$ python3 -q
>>> import numpy as np
>>> from numpy import linalg as LA
>>> np.set_printoptions(precision=2, suppress=True, linewidth=140)
>>> mat = np.load("layer16.npy")
>>> mat
array([[ 1.,  0.,  0.,  0.,  0.,  0.,  0.,  0.,  0.,  0.,  0.,  0.,  0.,  0.,  0.],
       [ 0.,  1.,  0.,  0.,  0.,  0.,  0.,  0.,  0.,  0.,  0.,  0.,  0.,  0.,  0.],
       [ 0.,  0.,  1.,  0.,  0.,  0.,  0.,  0.,  0.,  0.,  0.,  0.,  0.,  0.,  0.],
       [ 0.,  0.,  0.,  1.,  0.,  0.,  0.,  0.,  0.,  0.,  0.,  0.,  0.,  0.,  0.],
       [ 0.,  0.,  0.,  0.,  1.,  0.,  0.,  0.,  0.,  0.,  0.,  0.,  0.,  0.,  0.],
       [ 0.,  0.,  0.,  0.,  0.,  1.,  0.,  0.,  0.,  0.,  0.,  0.,  0.,  0.,  0.],
       [ 0.,  0.,  0.,  0.,  0.,  0.,  1.,  0.,  0.,  0.,  0.,  0.,  0.,  0.,  0.],
       [ 0.,  0.,  0.,  0.,  0.,  0.,  0.,  0.,  0.,  0.,  0.,  1.,  0.,  0.,  0.],
       [ 0.,  0.,  0.,  0.,  0.,  0.,  0.,  0.,  1.,  0.,  0.,  0.,  0.,  0.,  0.],
       [ 0.,  0.,  0.,  0.,  0.,  0.,  0.,  0.,  0.,  1.,  0.,  0.,  0.,  0.,  0.],
       [ 0.,  0.,  0.,  0.,  0.,  0.,  0.,  0.,  0.,  0.,  1.,  0.,  0.,  0.,  0.],
       [ 0.,  0.,  0.,  0.,  0.,  0.,  0., -1.,  0.,  0.,  0.,  0.,  0.,  0.,  0.],
       [ 0.,  0.,  0.,  0.,  0.,  0.,  0.,  0.,  0.,  0.,  0.,  0.,  1.,  0.,  0.],
       [ 0.,  0.,  0.,  0.,  0.,  0.,  0.,  0.,  0.,  0.,  0.,  0.,  0.,  1.,  0.],
       [ 0.,  0.,  0.,  0.,  0.,  0.,  0.,  0.,  0.,  0.,  0.,  0.,  0.,  0.,  1.]])
>>> O, r_ = LA.qr(mat)
>>> np.abs(np.diag(r_))
array([1., 1., 1., 1., 1., 1., 1., 1., 1., 1., 1., 1., 1., 1., 1.])
>>> np.allclose(r_.T @ r_, mat.T @ mat)
True
>>> O.shape, r_.shape
((15, 15), (15, 15))
>>> r0 = np.array([5, 3, 3])
>>> print(np.polyval(r0, mat[14]))
[ 3.  3.  3.  3.  3.  3.  3.  3.  3.  3.  3.  3.  3.  3. 11.]
>>> np.correlate(mat[14], mat[12], "full")
array([0., 0., 0., 0., 0., 0., 0., 0., 0., 0., 0., 0., 0., 0., 0., 0., 1., 0., 0., 0., 0., 0., 0., 0., 0., 0., 0., 0., 0.])
>>> np.allclose(mat @ mat.T, mat.T @ mat)
True
>>> np.allclose(mat, mat.T)
False
>>> round(float(np.abs(LA.eigvals(mat)).max()), 2)
1.0
>>> np.trace(mat)
np.float64(13.0)
>>> np.sort(np.abs(LA.eigvals(mat)))
array([1., 1., 1., 1., 1., 1., 1., 1., 1., 1., 1., 1., 1., 1., 1.])
>>> E = np.loadtxt("x.csv", delimiter=",")
>>> E
array([[105.,  28.,  66.,  39.,  71., -12.,  41., -22., -45., -24.],
       [ 28.,  95.,  31.,  30.,  40., -41.,  19.,  23., -76., -52.],
       [ 66.,  31.,  89.,  50.,  29., -13.,  -6., -21., -39., -25.],
       [ 39.,  30.,  50., 127.,   9.,  17.,  13.,  -1., -31., -29.],
       [ 71.,  40.,  29.,   9., 127.,   4.,  45.,  -8., -13., -49.],
       [-12., -41., -13.,  17.,   4., 110., -61.,  29.,  56.,  16.],
       [ 41.,  19.,  -6.,  13.,  45., -61., 142.,  -5., -83.,  -3.],
       [-22.,  23., -21.,  -1.,  -8.,  29.,  -5., 110., -59., -12.],
       [-45., -76., -39., -31., -13.,  56., -83., -59., 217.,  14.],
       [-24., -52., -25., -29., -49.,  16.,  -3., -12.,  14.,  48.]])
>>> # equal to its transpose
>>> print(E @ E)
[[ 27637.  17089.  20408.  16269.  23591.  -9682.  18614.  -3689. -24437. -12069.]
 [ 17089.  24321.  14412.  13053.  16080. -14054.  16505.   6922. -33589. -13766.]
 [ 20408.  14412.  19371.  16221.  14218.  -6511.   8074.  -2946. -18528.  -9976.]
 [ 16269.  13053.  16221.  23392.  10190.  -1305.   7399.   1078. -17240.  -9451.]
 [ 23591.  16080.  14218.  10190.  28367.  -6257.  16741.  -1910. -15842. -13502.]
 [ -9682. -14054.  -6511.  -1305.  -6257.  22353. -21005.   2734.  25472.   5203.]
 [ 18614.  16505.   8074.   7399.  16741. -21005.  35080.   1192. -37003.  -7052.]
 [ -3689.   6922.  -2946.   1078.  -1910.   2734.   1192.  18110. -17226.  -1965.]
 [-24437. -33589. -18528. -17240. -15842.  25472. -37003. -17226.  71243.  13106.]
 [-12069. -13766.  -9976.  -9451. -13502.   5203.  -7052.  -1965.  13106.  10056.]]
>>> np.trace(E)
np.float64(1170.0)
>>> print(np.allclose(E @ E.T, E.T @ E))
True
>>> np.round(np.abs(LA.eigvals(E)).max(), 2)
np.float64(408.23)
>>> U, sig, Vh = LA.svd(E)
>>> print(np.argmax(sig[:-1] / (sig[1:] + 1e-6)) + 1)
9
>>> sig
array([408.23, 218.54, 174.05, 127.92, 105.98,  80.06,  29.64,  16.13,   9.34,   0.12])
>>> A2 = U[:, :9] @ np.diag(sig[:9]) @ Vh[:9]
>>> round(LA.norm(E - A2) / LA.norm(E), 2)
np.float64(0.0)
>>> round(LA.norm(E - A2, 2), 2), round(float(sig[9]), 2)
(np.float64(0.12), 0.12)
>>> print(LA.matrix_rank(A2))
9
>>> LA.matrix_rank(E, rtol=0.05)
np.int64(7)
>>> round(float(np.abs(E - A2).max()), 2)
0.07
>>> w1 = np.array([[5, 7, 5],
...     [7, 3, 1],
...     [2, 7, 3],
...     [0, 2, 8],
...     [5, 2, 8],
...     [6, 6, 6],
...     [6, 2, 6],
...     [1, 9, 6],
...     [7, 1, 7],
...     [2, 2, 6]])
>>> coef = np.array([1, 3, 0])
>>> H = np.maximum(E @ w1 + coef, 0)
>>> (H > 0).mean(axis=0)
array([0.8, 0.8, 0.9])
>>> Z = np.array([[6, 5], [8, 4], [9, 8]])
>>> w1 @ Z
array([[131,  93],
       [ 75,  55],
       [ 95,  62],
       [ 88,  72],
       [118,  97],
       [138, 102],
       [106,  86],
       [132,  89],
       [113,  95],
       [ 82,  66]])
>>> H @ Z
array([[26698., 19594.],
       [ 7668.,  4655.],
       [15619., 10725.],
       [22088., 16315.],
       [29643., 22682.],
       [16298., 12383.],
       [ 9059.,  7266.],
       [ 7465.,  4072.],
       [ 5415.,  4671.],
       [    0.,     0.]])
>>> w, evecs = LA.eigh(E)
>>> x0 = np.array([2, 0, 1, 0, -2, 1, 1, 0, 1, -1])
>>> print(LA.eigvalsh(E[1:, 1:]))
[  0.35   9.72  26.79  65.22 102.92 127.92 170.79 188.54 372.75]
>>> x0 @ E @ x0
np.float64(510.0)
>>> A = np.load("a.npy")
>>> A
array([[3, 0, 0, 0],
       [5, 5, 0, 0],
       [0, 0, 3, 0],
       [0, 0, 5, 5]])
>>> x0 = np.array([6, 8, 5, 5])
>>> target = A @ x0
>>> target
array([18, 70, 15, 50])
>>> LA.solve(A.T, A[2])
array([0., 0., 1., 0.])
>>> LA.solve(A, target)
array([6., 8., 5., 5.])
>>> (A != 0).astype(int)
array([[1, 0, 0, 0],
       [1, 1, 0, 0],
       [0, 0, 1, 0],
       [0, 0, 1, 1]])
>>> print(A @ A)
[[ 9  0  0  0]
 [40 25  0  0]
 [ 0  0  9  0]
 [ 0  0 40 25]]
>>> w, evecs = LA.eig(A)
>>> print(np.sort(LA.eigvals(A @ A)))
[ 9.  9. 25. 25.]
>>> np.sort(LA.eigvals(A.T))
array([3., 3., 5., 5.])
>>> np.sort(LA.eigvals(LA.inv(A)))
array([0.2 , 0.2 , 0.33, 0.33])
>>> w
array([5., 5., 3., 3.])
>>> r0 = np.array([0, 3, 3, 2])
>>> A2 = A + np.outer(r0, np.eye(4)[0])
>>> print(A2)
[[3. 0. 0. 0.]
 [8. 5. 0. 0.]
 [3. 0. 3. 0.]
 [2. 0. 5. 5.]]
>>> round(LA.det(A2) / LA.det(A), 2), round(1 + LA.solve(A, r0)[0], 2)
(np.float64(1.0), np.float64(1.0))
>>> M = np.load("block8.npy")
>>> M
array([[ 1,  3,  2,  2],
       [ 4,  5,  3,  4],
       [ 9,  5,  8,  8],
       [11,  7, 12, 13],
       [13, 12, 16, 18],
       [18, 16, 17, 22],
       [23, 18, 17, 27],
       [26, 21, 22, 28],
       [29, 24, 24, 29],
       [33, 28, 26, 31],
       [38, 31, 30, 35],
       [43, 33, 30, 39],
       [47, 36, 35, 44],
       [48, 40, 35, 48],
       [52, 45, 35, 48]])
>>> Xs = (M - M.mean(axis=0)) / M.std(axis=0)
>>> np.argwhere(np.abs(Xs) > 2)
array([], shape=(0, 2), dtype=int64)
>>> Xs.std(axis=0)
array([1., 1., 1., 1.])
>>> coef = LA.lstsq(np.delete(Xs, 1, axis=1), Xs[:, 1])[0]
>>> np.round(1 - np.var(Xs[:, 1] - np.delete(Xs, 1, axis=1) @ coef), 2)
np.float64(0.99)
>>> Xs = M - M.mean(axis=0)
>>> evecs = LA.svd(Xs)[2][:1]
>>> A2 = Xs - Xs @ evecs.T @ evecs
>>> print((Xs @ evecs.T).std(axis=0))
[27.61]
>>> np.diag(evecs.T @ evecs)
array([0.34, 0.23, 0.15, 0.28])
>>> np.cov(Xs @ evecs.T, rowvar=False)
array(816.71)
>>> data = np.loadtxt("test1.csv", delimiter=",")
>>> print(data)
[[ -2.  -2.  -2.  -2.  -2.  -2.  -2.  -2.  -2.  -2.  -2.  -2.  -2.]
 [ -2.  -4.  -4.  -4.  -4.  -4.  -4.  -4.  -4.  -4.  -4.  -4.  -4.]
 [ -2.  -4.  -6.  -6.  -6.  -6.  -6.  -6.  -6.  -6.  -6.  -6.  -6.]
 [ -2.  -4.  -6.  -8.  -8.  -8.  -8.  -8.  -8.  -8.  -8.  -8.  -8.]
 [ -2.  -4.  -6.  -8. -10. -10. -10. -10. -10. -10. -10. -10. -10.]
 [ -2.  -4.  -6.  -8. -10. -12. -12. -12. -12. -12. -12. -12. -12.]
 [ -2.  -4.  -6.  -8. -10. -12. -14. -14. -14. -14. -14. -14. -14.]
 [ -2.  -4.  -6.  -8. -10. -12. -14. -16. -16. -16. -16. -16. -16.]
 [ -2.  -4.  -6.  -8. -10. -12. -14. -16. -18. -18. -18. -18. -18.]
 [ -2.  -4.  -6.  -8. -10. -12. -14. -16. -18. -20. -20. -20. -20.]
 [ -2.  -4.  -6.  -8. -10. -12. -14. -16. -18. -20. -22. -22. -22.]
 [ -2.  -4.  -6.  -8. -10. -12. -14. -16. -18. -20. -22. -24. -24.]
 [ -2.  -4.  -6.  -8. -10. -12. -14. -16. -18. -20. -22. -24. -26.]]
>>> rng = np.random.default_rng(46)
>>> idx = rng.permutation(13)
>>> idx
array([ 1,  8, 11,  2,  6,  4,  0, 12,  5,  9,  7, 10,  3])
>>> A2 = data[idx][:, idx]
>>> np.diag(A2)
array([ -4., -18., -24.,  -6., -14., -10.,  -2., -26., -12., -20., -16., -22.,  -8.])
